>>> import numpy as np
>>> np.set_printoptions(suppress=True, linewidth=160)
>>> rnd = lambda a: np.round(a, 3) + 0
>>> B = np.array([[2]])
>>> Z = np.array([[-5, -2], [-5, 4]])
>>> data = np.block([[B, np.zeros((1, 2))], [np.zeros((2, 1)), Z]])
>>> data
array([[ 2.,  0.,  0.],
       [ 0., -5., -2.],
       [ 0., -5.,  4.]])
>>> (np.linalg.matrix_power((data != 0) + (data.T != 0) + np.eye(3), 3) > 0).astype(int)
array([[1, 0, 0],
       [0, 1, 1],
       [0, 1, 1]])
>>> rnd(np.linalg.det(data))
np.float64(-60.0)
>>> (data != 0).astype(int)
array([[1, 0, 0],
       [0, 1, 1],
       [0, 1, 1]])
>>> rnd(np.sort(np.linalg.eigvals(data).real))
array([-6.,  2.,  5.])
>>> np.flatnonzero(np.linalg.matrix_power((data != 0) + (data.T != 0) + np.eye(3), 3)[1])
array([1, 2])
>>> rng = np.random.default_rng(51)
>>> th = rng.uniform(0, 2 * np.pi, 18)
>>> q, _ = np.linalg.qr(np.array([[-0.6, -0.3], [-0.4, -0.2], [0.4, -0.2]]))
>>> A = 5 * np.c_[np.cos(th), np.sin(th)] @ q.T
>>> rnd(A)
array([[-2.689, -1.792,  3.816],
       [-0.611, -0.407, -4.946],
       [-1.905, -1.27 , -4.445],
       [-2.611, -1.741, -3.893],
       [ 1.146,  0.764,  4.807],
       [-2.729, -1.82 , -3.773],
       [ 0.648,  0.432,  4.939],
       [ 2.402,  1.601,  4.083],
       [ 2.255,  1.503, -4.202],
       [ 3.53 ,  2.353, -2.646],
       [-1.973, -1.315,  4.402],
       [ 1.025,  0.684,  4.846],
       [-3.728, -2.485, -2.22 ],
       [ 2.041,  1.361,  4.357],
       [ 1.828,  1.219, -4.491],
       [-3.524, -2.349,  2.658],
       [-2.829, -1.886, -3.666],
       [ 2.001,  1.334, -4.383]])
>>> # looks like rank 2
>>> rnd(np.trace(np.linalg.pinv(A) @ A))
np.float64(2.0)
>>> rnd(A @ np.linalg.pinv(A) @ A)
array([[-2.689, -1.792,  3.816],
       [-0.611, -0.407, -4.946],
       [-1.905, -1.27 , -4.445],
       [-2.611, -1.741, -3.893],
       [ 1.146,  0.764,  4.807],
       [-2.729, -1.82 , -3.773],
       [ 0.648,  0.432,  4.939],
       [ 2.402,  1.601,  4.083],
       [ 2.255,  1.503, -4.202],
       [ 3.53 ,  2.353, -2.646],
       [-1.973, -1.315,  4.402],
       [ 1.025,  0.684,  4.846],
       [-3.728, -2.485, -2.22 ],
       [ 2.041,  1.361,  4.357],
       [ 1.828,  1.219, -4.491],
       [-3.524, -2.349,  2.658],
       [-2.829, -1.886, -3.666],
       [ 2.001,  1.334, -4.383]])
>>> np.linalg.lstsq(A[:-1].T, A[-1])[2]
np.int32(2)
>>> Xc = A - A.mean(axis=0)
>>> U, sv, VT = np.linalg.svd(Xc, full_matrices=False)
>>> rnd(VT[0] * np.sign(VT[0, np.abs(VT[0]).argmax()]))
array([0.107, 0.071, 0.992])
>>> np.searchsorted(np.cumsum(sv ** 2) / (sv ** 2).sum(), 0.9) + 1
np.int64(2)
>>> np.abs(U[:, 0]).argmax()
np.int64(6)
>>> idx = A[:, 1] > np.median(A[:, 1])
>>> u = A[idx].mean(axis=0) - A[~idx].mean(axis=0)
>>> np.argsort(-np.abs(u).round(6), kind="stable")
array([0, 1, 2])
>>> Z = A[[2, 3]].astype(float)
>>> for _ in range(3):
...     idx = np.linalg.norm(A[:, None] - Z, axis=-1).argmin(axis=1)
...     Z = np.array([A[idx == j].mean(axis=0) for j in range(2)])
... 
>>> idx
array([1, 0, 0, 0, 1, 0, 1, 1, 0, 0, 1, 1, 0, 1, 0, 1, 0, 0])
>>> np.bincount(idx)
array([10,  8])
>>> np.abs(Z[1] - Z[0]).argmax()
np.int64(2)
>>> rnd(Z[1] - Z[0])
array([0.364, 0.243, 8.105])
>>> U, sv, VT = np.linalg.svd(A)
>>> evecs = VT[:(sv > 1e-8).sum()]
>>> x0 = A[15] + -1 * A[3] + rng.integers(2) * np.eye(3)[0]
>>> rnd(x0)
array([ 0.087, -0.609,  6.55 ])
>>> np.linalg.matrix_rank(np.vstack([A, x0]))
np.int64(3)
>>> rnd(evecs.T @ evecs)
array([[0.692, 0.462, 0.   ],
       [0.462, 0.308, 0.   ],
       [0.   , 0.   , 1.   ]])
>>> np.allclose(evecs.T @ evecs @ x0, x0)
False
>>> Z = 10 * np.array([[1.6, -0.3, 0.4], [-0.9, -0.3, 1.1]])
>>> idx = rng.integers(0, 2, 17)
>>> J = Z[idx] + rng.normal(size=(17, 3))
>>> rnd(J)
array([[ -9.708,  -2.287,  12.945],
       [ -9.963,  -3.894,  11.4  ],
       [ -8.757,  -4.136,  10.362],
       [ -9.019,  -2.136,   9.513],
       [ -8.328,  -2.492,  13.059],
       [ 13.603,  -3.341,   3.606],
       [ -7.462,  -4.181,  10.446],
       [ 16.265,  -2.369,   4.508],
       [ 14.702,  -1.005,   3.304],
       [ 16.462,  -2.006,   3.644],
       [ 16.563,  -4.539,   3.878],
       [ -9.547,  -4.581,  10.29 ],
       [ 14.932,  -2.021,   3.14 ],
       [-10.621,  -3.228,  10.627],
       [ 18.686,  -1.135,   4.173],
       [ -9.834,  -0.603,  11.291],
       [ 14.188,  -2.589,   2.176]])
>>> Xc = J - J.mean(axis=0)
>>> evecs = np.linalg.svd(Xc)[2][:2]
>>> B = Xc - Xc @ evecs.T @ evecs
>>> rnd(B.std(axis=0))
array([0.254, 0.521, 0.799])
>>> rnd((Xc @ evecs.T).std(axis=0))
array([13.054,  1.212])
>>> np.linalg.norm(B, axis=1).round(6).argmax()
np.int64(3)
>>> rnd(np.linalg.norm(B) / np.linalg.norm(Xc))
np.float64(0.075)
>>> rnd(np.cov(Xc @ evecs.T, rowvar=False))
array([[181.056,   0.   ],
       [  0.   ,   1.562]])
>>> w1 = np.array([[-3, -1, -2, 3], [0, 1, -2, -2], [3, -1, 2, -2]])
>>> c = np.array([8, 0, 2, 3])
>>> H = np.maximum(J @ w1 + c, 0)
>>> np.linalg.matrix_rank(H)
np.int64(3)
>>> Z = np.array([[1, -2], [-2, 4], [3, 1], [5, -1]])
>>> (H @ Z).round(6).argmax(axis=1)
array([0, 0, 0, 0, 0, 0, 0, 0, 0, 0, 0, 0, 0, 0, 0, 0, 0])
